% python3 -q
>>> import numpy as np
>>> np.set_printoptions(suppress=True, linewidth=120)
>>> def tidy(a):
...     return np.round(a, 2) + 0
... 
>>> F = np.load("case12.npy")
>>> F
array([[ 0.8, -1.2,  0.5, -0.4,  0.1,  0. , -0.1,  0.1,  0.7],
       [ 0.3, -6.3, -0.4,  2.4,  0. ,  2. ,  0.3, -0.5, -1. ],
       [ 0.6, -1.5, -1.3, -1.8,  0.6, -0.1,  0.9, -1. , -0.7],
       [-0.9,  1.8,  0. , -0.7, -0.9, -1.7, -0.2,  0.9,  0.2],
       [-0.3,  4.5,  0.9, -0.2, -0.2,  0.9,  1.4,  0.4,  1.5],
       [-1.1,  2.4,  2.4, -0.3,  0.5,  3.6,  0.9, -0.4,  0.2],
       [ 0.1, -3. ,  0.6,  0.8, -1. , -0.4,  1.4, -1.2,  1. ],
       [ 1.6, -3.6,  0.3, -0.2,  0.4,  0.7,  1.8,  0.2, -0.1],
       [ 0.7, -0.3,  0.3,  1. ,  0. , -0.4, -1. ,  1.4, -0.9]])
>>> np.allclose(F, F.T)
False
>>> print(tidy(np.abs(np.linalg.eigvals(F)).max()))
7.92
>>> tidy((F - F.T) / 2)
array([[ 0.  , -0.75, -0.05,  0.25,  0.2 ,  0.55, -0.1 , -0.75,  0.  ],
       [ 0.75,  0.  ,  0.55,  0.3 , -2.25, -0.2 ,  1.65,  1.55, -0.35],
       [ 0.05, -0.55,  0.  , -0.9 , -0.15, -1.25,  0.15, -0.65, -0.5 ],
       [-0.25, -0.3 ,  0.9 ,  0.  , -0.35, -0.7 , -0.5 ,  0.55, -0.4 ],
       [-0.2 ,  2.25,  0.15,  0.35,  0.  ,  0.2 ,  1.2 ,  0.  ,  0.75],
       [-0.55,  0.2 ,  1.25,  0.7 , -0.2 ,  0.  ,  0.65, -0.55,  0.3 ],
       [ 0.1 , -1.65, -0.15,  0.5 , -1.2 , -0.65,  0.  , -1.5 ,  1.  ],
       [ 0.75, -1.55,  0.65, -0.55,  0.  ,  0.55,  1.5 ,  0.  , -0.75],
       [ 0.  ,  0.35,  0.5 ,  0.4 , -0.75, -0.3 , -1.  ,  0.75,  0.  ]])
>>> q, r_ = np.linalg.qr(F)
>>> print(q.shape, r_.shape)
(9, 9) (9, 9)
>>> x = np.array([-1, -2, -3, 0, 1, 3, 2, -2, -1])
>>> target = F @ x
>>> print(tidy(target))
[ -0.9  22.1  11.1 -11.1  -8.4   2.8   6.1  10.5  -6.1]
>>> tidy(np.linalg.solve(F, 3 * target))
array([-3., -6., -9.,  0.,  3.,  9.,  6., -6., -3.])
>>> tidy(np.linalg.solve(F, F[:, 7]))
array([0., 0., 0., 0., 0., 0., 0., 1., 0.])
>>> tidy(np.linalg.solve(F, target))
array([-1., -2., -3.,  0.,  1.,  3.,  2., -2., -1.])
>>> rng = np.random.default_rng(3751)
>>> z = rng.permutation(9)
>>> A2 = F[:, z] * rng.choice([-1, 1], 9)
>>> print(A2)
[[-0.1  0.8 -0.1 -0.1 -0.4  0.5 -0.7 -0.   1.2]
 [ 0.3  0.3  0.5 -0.   2.4 -0.4  1.  -2.   6.3]
 [ 0.9  0.6  1.  -0.6 -1.8 -1.3  0.7  0.1  1.5]
 [-0.2 -0.9 -0.9  0.9 -0.7  0.  -0.2  1.7 -1.8]
 [ 1.4 -0.3 -0.4  0.2 -0.2  0.9 -1.5 -0.9 -4.5]
 [ 0.9 -1.1  0.4 -0.5 -0.3  2.4 -0.2 -3.6 -2.4]
 [ 1.4  0.1  1.2  1.   0.8  0.6 -1.   0.4  3. ]
 [ 1.8  1.6 -0.2 -0.4 -0.2  0.3  0.1 -0.7  3.6]
 [-1.   0.7 -1.4 -0.   1.   0.3  0.9  0.4  0.3]]
>>> left, _, VT = np.linalg.svd(F.T @ A2)
>>> z
array([6, 0, 7, 4, 3, 2, 8, 5, 1])
>>> tidy(left @ VT)
array([[ 0.,  1.,  0.,  0.,  0.,  0.,  0.,  0.,  0.],
       [ 0.,  0.,  0.,  0.,  0.,  0.,  0.,  0., -1.],
       [ 0.,  0.,  0.,  0.,  0.,  1.,  0.,  0.,  0.],
       [ 0.,  0.,  0.,  0.,  1.,  0.,  0.,  0.,  0.],
       [ 0.,  0.,  0., -1.,  0.,  0.,  0.,  0.,  0.],
       [ 0.,  0.,  0.,  0.,  0.,  0.,  0., -1.,  0.],
       [ 1.,  0.,  0.,  0.,  0.,  0.,  0.,  0.,  0.],
       [ 0.,  0., -1.,  0.,  0.,  0.,  0.,  0.,  0.],
       [ 0.,  0.,  0.,  0.,  0.,  0., -1.,  0.,  0.]])
